>>> import numpy as np
>>> from numpy import linalg as LA
>>> np.set_printoptions(precision=1, suppress=True, linewidth=120, sign=" ")
>>> feats = np.load("m.npy")
>>> feats
array([[ 0.2,  0.2, -0.8,  0.5],
       [ 0.2,  1. ,  0.2, -0.1],
       [-0.8,  0.2,  0.2,  0.5],
       [ 0.5, -0.1,  0.5,  0.7]])
>>> rng = np.random.default_rng(87627)
>>> idx = rng.permutation(4)
>>> idx
array([ 1,  3,  0,  2])
>>> M2 = feats[idx][:, idx]
>>> round(np.trace(M2), 1)
np.float64(2.0)
>>> np.allclose(M2, feats)
False
>>> np.diag(M2)
array([ 1. ,  0.7,  0.2,  0.2])
>>> basis = np.sign(np.array([[0, 1, 1, -2], [0, 2, -1, -1], [-1, 1, 0, -2], [2, -1, -1, 1]]))
>>> M2 = (np.tril(basis, -1) + np.eye(4)) @ (np.triu(basis, 1) + np.eye(4))
>>> w = np.array([-3, 0, 8, 9])
>>> F = np.rint(M2 * w @ LA.inv(M2)) + 0
>>> print(F)
[[ 11. -11.  19.   5.]
 [ -8.   8. -25. -17.]
 [-11.  11. -37. -23.]
 [ 11. -11.  46.  32.]]
>>> LA.matrix_rank(F, rtol=0.1)
np.int64(2)
>>> np.round(LA.norm(F, 2) / LA.norm(F), 1)
np.float64(1.0)
>>> U, sv, vt = LA.svd(F)
>>> evecs = vt[:(sv > 1e-8).sum()]
>>> x0 = F[0] + -1 * F[1] + rng.integers(2) * np.eye(4)[1]
>>> x0
array([ 19., -18.,  44.,  22.])
>>> np.allclose(evecs.T @ evecs @ x0, x0)
False
>>> M2 = np.array([[0, -1], [2, 0]])
>>> basis = np.kron(M2, F)
>>> round(float(LA.norm(basis, 2)), 1), np.round(LA.norm(M2, 2) * LA.norm(F, 2), 1)
(168.1, np.float64(168.1))
>>> print(basis)
[[  0.  -0.   0.   0. -11.  11. -19.  -5.]
 [ -0.   0.  -0.  -0.   8.  -8.  25.  17.]
 [ -0.   0.  -0.  -0.  11. -11.  37.  23.]
 [  0.  -0.   0.   0. -11.  11. -46. -32.]
 [ 22. -22.  38.  10.   0.  -0.   0.   0.]
 [-16.  16. -50. -34.  -0.   0.  -0.  -0.]
 [-22.  22. -74. -46.  -0.   0.  -0.  -0.]
 [ 22. -22.  92.  64.   0.  -0.   0.   0.]]
>>> LA.matrix_rank(basis)
np.int64(6)
>>> basis.shape
(8, 8)
>>> print(F @ LA.pinv(F) @ F)
[[ 11. -11.  19.   5.]
 [ -8.   8. -25. -17.]
 [-11.  11. -37. -23.]
 [ 11. -11.  46.  32.]]
>>> print(round(np.trace(LA.pinv(F) @ F), 1))
3.0
>>> print(np.allclose(F[:-1].T @ LA.lstsq(F[:-1].T, F[-1])[0], F[-1]))
True
>>> np.unique(F.round(6), axis=0).shape
(4, 4)
>>> gram = F.T @ F
>>> gram
array([[  427.,  -427.,  1322.,   796.],
       [ -427.,   427., -1322.,  -796.],
       [ 1322., -1322.,  4471.,  2843.],
       [  796.,  -796.,  2843.,  1867.]])
>>> (F @ F.T).shape
(4, 4)
>>> print(np.trace(gram), (F ** 2).sum())
7192.0 7192.0
>>> M = np.load("arr.npy")
>>> M
array([[ 2.9,  0.7, -4. ],
       [ 3.9,  3. ,  0.6],
       [-3.4,  0.6,  3.6],
       [-3.1,  3.6, -1.6],
       [ 2.2, -2.3,  3.8],
       [ 4.5, -2. ,  0.6],
       [-4. ,  0.5,  2.9],
       [ 4.3, -2.5,  0.2],
       [-3.2, -1.6,  3.5],
       [ 0.1,  3.8,  3.3],
       [-2.9, -0.4,  4. ],
       [ 2.7,  3.2,  2.7],
       [-3.2,  2.2, -3.2],
       [ 1.6,  3.5, -3.3],
       [ 0.8,  0. , -4.9],
       [-0.8,  4.4, -2.2],
       [ 4.4, -1.3, -1.9],
       [-1.9,  3.9, -2.5],
       [-0.1,  4.1, -2.8],
       [-4. , -2.7, -1.2],
       [ 4.3, -2.2,  1.4],
       [-4.4, -0.2,  2.4]])
>>> M2 = M + rng.integers(-2, 3, (22, 2)) @ rng.integers(-2, 3, (2, 3))
>>> M2
array([[ 0.9,  0.7, -5. ],
       [ 2.9,  1. ,  1.6],
       [-7.4,  4.6, -1.4],
       [ 0.9, -0.4,  3.4],
       [ 6.2, -2.3,  5.8],
       [ 4.5, -6. ,  3.6],
       [-6. ,  4.5, -1.1],
       [ 1.3, -4.5,  0.2],
       [-5.2,  2.4, -0.5],
       [ 1.1,  5.8,  2.3],
       [-1.9,  1.6,  3. ],
       [-0.3,  5.2, -0.3],
       [-5.2,  6.2, -7.2],
       [-0.4,  3.5, -4.3],
       [ 4.8, -4. ,  0.1],
       [-4.8,  8.4, -7.2],
       [ 4.4, -5.3,  1.1],
       [-2.9,  1.9, -1.5],
       [-4.1,  8.1, -7.8],
       [-4. , -6.7,  1.8],
       [ 4.3, -2.2,  1.4],
       [-1.4, -2.2,  5.4]])
>>> np.abs(M2 - M).sum(axis=1)
array([  3.,   4.,  13.,  13.,   6.,   7.,  10.,   5.,  10.,   4.,   4.,   8.,  10.,   3.,  13.,  13.,   7.,   4.,
        13.,   7.,   0.,   8.])
>>> np.round(LA.svd(M2 - M, compute_uv=False), 1) + 0
array([ 22.6,   8.3,   0. ])
>>> M2 - M
array([[-2.,  0., -1.],
       [-1., -2.,  1.],
       [-4.,  4., -5.],
       [ 4., -4.,  5.],
       [ 4.,  0.,  2.],
       [ 0., -4.,  3.],
       [-2.,  4., -4.],
       [-3., -2.,  0.],
       [-2.,  4., -4.],
       [ 1.,  2., -1.],
       [ 1.,  2., -1.],
       [-3.,  2., -3.],
       [-2.,  4., -4.],
       [-2.,  0., -1.],
       [ 4., -4.,  5.],
       [-4.,  4., -5.],
       [ 0., -4.,  3.],
       [-1., -2.,  1.],
       [-4.,  4., -5.],
       [ 0., -4.,  3.],
       [ 0.,  0.,  0.],
       [ 3., -2.,  3.]])
>>> gram = np.cov(M, rowvar=False)
>>> LA.eigvalsh(gram)[::-1]
array([ 11.3,   9.7,   4.3])
>>> proj = M @ LA.solve(M.T @ M, M.T)
>>> LA.matrix_rank(np.eye(22) - proj)
np.int64(19)
>>> np.round(proj @ M[:, 1], 1) + 0
array([ 0.7,  3. ,  0.6,  3.6, -2.3, -2. ,  0.5, -2.5, -1.6,  3.8, -0.4,  3.2,  2.2,  3.5,  0. ,  4.4, -1.3,  3.9,
        4.1, -2.7, -2.2, -0.2])
>>> np.trace(proj)
np.float64(3.0)
>>> basis = M[[12, 17]].astype(float)
>>> for _ in range(6):
...     idx = LA.norm(M[:, None] - basis, axis=-1).argmin(axis=1)
...     basis = np.array([M[idx == j].mean(axis=0) for j in range(2)])
... 
>>> idx
array([ 1,  1,  0,  0,  1,  1,  0,  1,  0,  1,  0,  1,  0,  1,  1,  1,  1,  1,  1,  0,  1,  0])
>>> basis
array([[-3.5,  0.2,  1.3],
       [ 2.1,  1.2, -0.6]])
>>> np.bincount(idx)
array([  8,  14])
>>> A = np.load("out13.npy")
>>> A
array([[ 1,  0,  0,  0],
       [ 0,  0,  2,  0],
       [ 0,  0,  0, -1],
       [ 0,  2,  0,  0]])
>>> M2 = np.array([[2, 0, 2], [3, 2, 2], [2, 1, 3], [2, 2, 2]])
>>> np.einsum("ik,kj->ij", A, M2)
array([[ 2,  0,  2],
       [ 4,  2,  6],
       [-2, -2, -2],
       [ 6,  4,  4]])
>>> np.einsum("ij->j", A)
array([ 1,  2,  2, -1])
>>> M2 = A / LA.norm(A, axis=1, keepdims=True)
>>> gram = M2 @ M2.T
>>> gram[2]
array([ 0.,  0.,  1.,  0.])
>>> LA.norm(M2, axis=1)
array([ 1.,  1.,  1.,  1.])
>>> (gram - 2 * np.eye(4)).round(6).argmax(axis=1)
array([ 1,  0,  0,  0])
>>> (np.abs(gram) > 0.9).astype(int)
array([[ 1,  0,  0,  0],
       [ 0,  1,  0,  0],
       [ 0,  0,  1,  0],
       [ 0,  0,  0,  1]])
>>> np.argwhere(np.triu(np.abs(gram) > 0.95, 1))
array([], shape=(0, 2), dtype=int64)
>>> print(np.degrees(np.arccos(np.clip(gram[2, 3], -1, 1))))
90.0
>>> M2 = LA.inv(A)
>>> print((np.abs(M2) > 1e-9).astype(int))
[[ 1  0  0  0]
 [ 0  0  0  1]
 [ 0  1  0  0]
 [ 0  0  1  0]]
>>> O = A.astype(float).copy()
>>> for j in range(4):
...     O[:, j] -= O[:, :j] @ (O[:, :j].T @ O[:, j])
...     O[:, j] /= LA.norm(O[:, j])
... 
>>> print(O.T @ A)
[[ 1.  0.  0.  0.]
 [ 0.  2.  0.  0.]
 [ 0.  0.  2.  0.]
 [ 0.  0.  0.  1.]]
>>> K = np.load("x.npy")
>>> K
array([[ 3.7, -4.7, -0.2,  2.5],
       [-0.7,  0.9,  1.2,  4.7],
       [ 0.7,  0.3, -2.8, -5. ],
       [ 2.2, -3.9,  0. ,  2.5],
       [ 3.7, -2.9, -2.5,  0.9],
       [ 1.9, -0.3, -0.3, -6.1],
       [ 1.5, -3.2, -0.9,  1.3],
       [ 3.2, -3.3, -2.9,  2.2],
       [ 2.5, -4.3, -0.2,  1.7],
       [ 1.4,  1.6, -0.6, -6.2],
       [ 4. , -3.9, -0.7,  1.8],
       [ 4.3, -4.3, -1.4,  0.9],
       [ 1.2,  0.4, -2.7, -3.5],
       [-2.3, -0.4,  0.3,  1.7],
       [ 0.9, -4.5, -2.1,  1.1],
       [ 0. ,  1.5, -3.3, -4.7],
       [ 0.9,  0.9, -2.4, -5.1],
       [-0.6,  1.5, -2.6, -4.9],
       [-1. , -1. ,  0.6,  4.7],
       [ 1.1, -3.1,  0. ,  1.3],
       [ 3.3, -4.1, -3.3,  1.7],
       [ 0.2,  0.6, -2.6, -4.5],
       [-0.8,  0.9, -1.5, -6. ],
       [ 0.3,  0.2,  0.8,  2.2],
       [ 1. , -1.1,  3.2,  2.1],
       [ 3.4, -4.7, -0.9,  1.7],
       [-0.6,  0.7,  0.5,  2. ],
       [ 2.3, -4.1, -0.1,  1.5]])
>>> M2 = np.c_[K[:, :2] @ np.array([[1, -1], [0, -2]]), np.array([-2, -4, -3, -2, -1, 5, -4, -8, -2, 0, -2, -8, -3, -4, 1, 0, -5, 7, -6, -3, 1, -9, -5, -1, -2, 5, -6, 3])]
>>> print(M2)
[[ 3.7  5.7 -2. ]
 [-0.7 -1.1 -4. ]
 [ 0.7 -1.3 -3. ]
 [ 2.2  5.6 -2. ]
 [ 3.7  2.1 -1. ]
 [ 1.9 -1.3  5. ]
 [ 1.5  4.9 -4. ]
 [ 3.2  3.4 -8. ]
 [ 2.5  6.1 -2. ]
 [ 1.4 -4.6  0. ]
 [ 4.   3.8 -2. ]
 [ 4.3  4.3 -8. ]
 [ 1.2 -2.  -3. ]
 [-2.3  3.1 -4. ]
 [ 0.9  8.1  1. ]
 [ 0.  -3.   0. ]
 [ 0.9 -2.7 -5. ]
 [-0.6 -2.4  7. ]
 [-1.   3.  -6. ]
 [ 1.1  5.1 -3. ]
 [ 3.3  4.9  1. ]
 [ 0.2 -1.4 -9. ]
 [-0.8 -1.  -5. ]
 [ 0.3 -0.7 -1. ]
 [ 1.   1.2 -2. ]
 [ 3.4  6.   5. ]
 [-0.6 -0.8 -6. ]
 [ 2.3  5.9  3. ]]
>>> LA.matrix_rank(M2)
np.int64(3)
>>> proj = M2 @ LA.solve(M2.T @ M2, M2.T)
>>> np.round(np.diag(proj), 1) + 0
array([ 0.1,  0. ,  0. ,  0.1,  0.1,  0.1,  0.1,  0.2,  0.1,  0.2,  0.1,  0.2,  0.1,  0.2,  0.2,  0. ,  0.1,  0.1,
        0.1,  0.1,  0.1,  0.2,  0.1,  0. ,  0. ,  0.2,  0.1,  0.1])
>>> np.round(LA.eigvalsh(proj), 1) + 0
array([ 0.,  0.,  0.,  0.,  0.,  0.,  0.,  0.,  0.,  0.,  0.,  0.,  0.,  0.,  0.,  0.,  0.,  0.,  0.,  0.,  0.,  0.,
        0.,  0.,  0.,  1.,  1.,  1.])
>>> t = np.radians(180)
>>> R = np.eye(4)
>>> R[1, 1] = R[2, 2] = np.cos(t)
>>> R[1, 2], R[2, 1] = -np.sin(t), np.sin(t)
>>> print(R.round(1) + 0)
[[ 1.  0.  0.  0.]
 [ 0. -1.  0.  0.]
 [ 0.  0. -1.  0.]
 [ 0.  0.  0.  1.]]
>>> M2 = A @ R.T
>>> M2.round(1) + 0
array([[ 1.,  0.,  0.,  0.],
       [ 0.,  0., -2.,  0.],
       [ 0.,  0.,  0., -1.],
       [ 0., -2.,  0.,  0.]])
>>> LA.svd(A, compute_uv=False), LA.svd(M2, compute_uv=False)
(array([ 2.,  2.,  1.,  1.]), array([ 2.,  2.,  1.,  1.]))
>>> basis = K[[26, 15]].astype(float)
>>> for _ in range(3):
...     idx = LA.norm(K[:, None] - basis, axis=-1).argmin(axis=1)
...     basis = np.array([K[idx == j].mean(axis=0) for j in range(2)])
... 
>>> idx
array([ 0,  0,  1,  0,  0,  1,  0,  0,  0,  1,  0,  0,  1,  0,  0,  1,  1,  1,  0,  0,  0,  1,  1,  0,  0,  0,  0,  0])
>>> np.abs(basis[1] - basis[0]).argmax()
np.int64(3)
>>> print(basis)
[[ 1.7 -2.7 -0.5  2. ]
 [ 0.5  0.8 -2.1 -5.1]]
>>> mat = np.vander(np.arange(4) - 2, 4, increasing=True)
>>> mat
array([[ 1, -2,  4, -8],
       [ 1, -1,  1, -1],
       [ 1,  0,  0,  0],
       [ 1,  1,  1,  1]])
>>> round(float(LA.det(2 * mat)), 1), np.round(LA.det(mat), 1)
(192.0, np.float64(12.0))
>>> np.kron(np.eye(2, dtype=int), mat)
array([[ 1, -2,  4, -8,  0,  0,  0,  0],
       [ 1, -1,  1, -1,  0,  0,  0,  0],
       [ 1,  0,  0,  0,  0,  0,  0,  0],
       [ 1,  1,  1,  1,  0,  0,  0,  0],
       [ 0,  0,  0,  0,  1, -2,  4, -8],
       [ 0,  0,  0,  0,  1, -1,  1, -1],
       [ 0,  0,  0,  0,  1,  0,  0,  0],
       [ 0,  0,  0,  0,  1,  1,  1,  1]])
>>> print(np.einsum("ij,ji->", mat, mat))
-11
>>> round(float(LA.eigvals(mat).sum().real), 1)
1.0
>>> LA.eigvals(mat)
array([ 1.6+3.j,  1.6-3.j, -1.4+0.j, -0.7+0.j])
>>> O = feats.astype(float).copy()
>>> for j in range(4):
...     O[:, j] -= O[:, :j] @ (O[:, :j].T @ O[:, j])
...     O[:, j] /= LA.norm(O[:, j])
... 
>>> np.round(O.T @ O, 1) + 0
array([[ 1.,  0.,  0.,  0.],
       [ 0.,  1.,  0.,  0.],
       [ 0.,  0.,  1.,  0.],
       [ 0.,  0.,  0.,  1.]])
>>> np.round(O.T @ feats, 1) + 0
array([[ 1.,  0.,  0.,  0.],
       [ 0.,  1.,  0.,  0.],
       [ 0.,  0.,  1.,  0.],
       [ 0.,  0.,  0.,  1.]])
>>> O
array([[ 0.2,  0.2, -0.8,  0.5],
       [ 0.2,  1. ,  0.2, -0.1],
       [-0.8,  0.2,  0.2,  0.5],
       [ 0.5, -0.1,  0.5,  0.7]])
>>> M2 = np.array([[6, -1, -6], [-4, -3, 1]])
>>> basis = np.kron(M2, mat)
>>> basis.shape
(8, 12)
>>> LA.matrix_rank(basis)
np.int64(8)
>>> basis
array([[  6, -12,  24, -48,  -1,   2,  -4,   8,  -6,  12, -24,  48],
       [  6,  -6,   6,  -6,  -1,   1,  -1,   1,  -6,   6,  -6,   6],
       [  6,   0,   0,   0,  -1,   0,   0,   0,  -6,   0,   0,   0],
       [  6,   6,   6,   6,  -1,  -1,  -1,  -1,  -6,  -6,  -6,  -6],
       [ -4,   8, -16,  32,  -3,   6, -12,  24,   1,  -2,   4,  -8],
       [ -4,   4,  -4,   4,  -3,   3,  -3,   3,   1,  -1,   1,  -1],
       [ -4,   0,   0,   0,  -3,   0,   0,   0,   1,   0,   0,   0],
       [ -4,  -4,  -4,  -4,  -3,  -3,  -3,  -3,   1,   1,   1,   1]])
>>> proj = np.triu(np.array([[0, 2, 2, 1], [2, 2, 3, 3], [2, 3, 1, 3], [2, 2, 1, 0]]), 1) + np.eye(4)
>>> M2 = proj @ mat @ LA.inv(proj)
>>> proj @ mat - mat @ proj
array([[ 5., -3.,  7., -8.],
       [ 6.,  1.,  4.,  2.],
       [ 3.,  1.,  1.,  2.],
       [ 0., -2., -5., -7.]])
>>> np.trace(M2), np.trace(mat)
(np.float64(1.0), np.int64(1))
